>>> import numpy as np
>>> import numpy.linalg as la
>>> np.set_printoptions(precision=3, suppress=True, linewidth=120, legacy="1.25")
>>> data = np.load("m.npy")
>>> data
array([[-0.6, -0.2,  0.5,  0.5,  1.4],
       [-0.5,  1.6,  0.5,  1.4,  1.5],
       [-0.1,  0.7, -0.1,  1.3,  0.1],
       [-0.9, -2.2,  1.4, -0.1, -0.1],
       [-0.8,  0.1,  0.6, -0.2, -3. ],
       [-2.2,  1.5,  0. , -1.3,  2. ],
       [-1.4,  1. ,  0.4, -0.9,  1.6],
       [-1.1,  0. , -1. ,  0.9,  1.1],
       [ 0.6,  0.5, -1. ,  1. ,  0.3],
       [-0.8, -0.5,  0.5, -0.6, -0.8]])
>>> labels = data[:, 1] > np.median(data[:, 1])
>>> u = data[labels].mean(axis=0) - data[~labels].mean(axis=0)
>>> u
array([ 0.12,  1.62, -0.44,  0.2 ,  1.38])
>>> labels.astype(int)
array([0, 1, 1, 0, 0, 1, 1, 0, 1, 0])
>>> vec = np.array([-1, 2, 0, 1, 3])
>>> target = data @ vec
>>> target
array([ 4.9,  9.6,  3.1, -3.9, -8.2,  9.9,  7.3,  5.3,  2.3, -3.2])
>>> np.round(la.pinv(data) @ data, 3) + 0
array([[1., 0., 0., 0., 0.],
       [0., 1., 0., 0., 0.],
       [0., 0., 1., 0., 0.],
       [0., 0., 0., 1., 0.],
       [0., 0., 0., 0., 1.]])
>>> np.round(la.solve(data.T @ data, data.T @ target), 3) + 0
array([-1.,  2.,  0.,  1.,  3.])
>>> rng = np.random.default_rng(122270)
>>> target = target + 0.1 * rng.normal(size=10)
>>> target
array([ 4.947,  9.601,  3.156, -3.781, -8.389,  9.939,  7.167,  5.347,  2.238, -3.093])
>>> coef, *_ = la.lstsq(data, target)
>>> np.round(la.norm(target - data @ coef), 3)
0.218
>>> [round(float(la.norm(la.solve(data.T @ data + lam * np.eye(5), data.T @ target))), 2) for lam in (0, 1, 10, 100)]
[3.88, 3.72, 2.8, 0.83]
>>> coef.round(3) + 0
array([-1.006,  1.938,  0.   ,  1.018,  3.038])
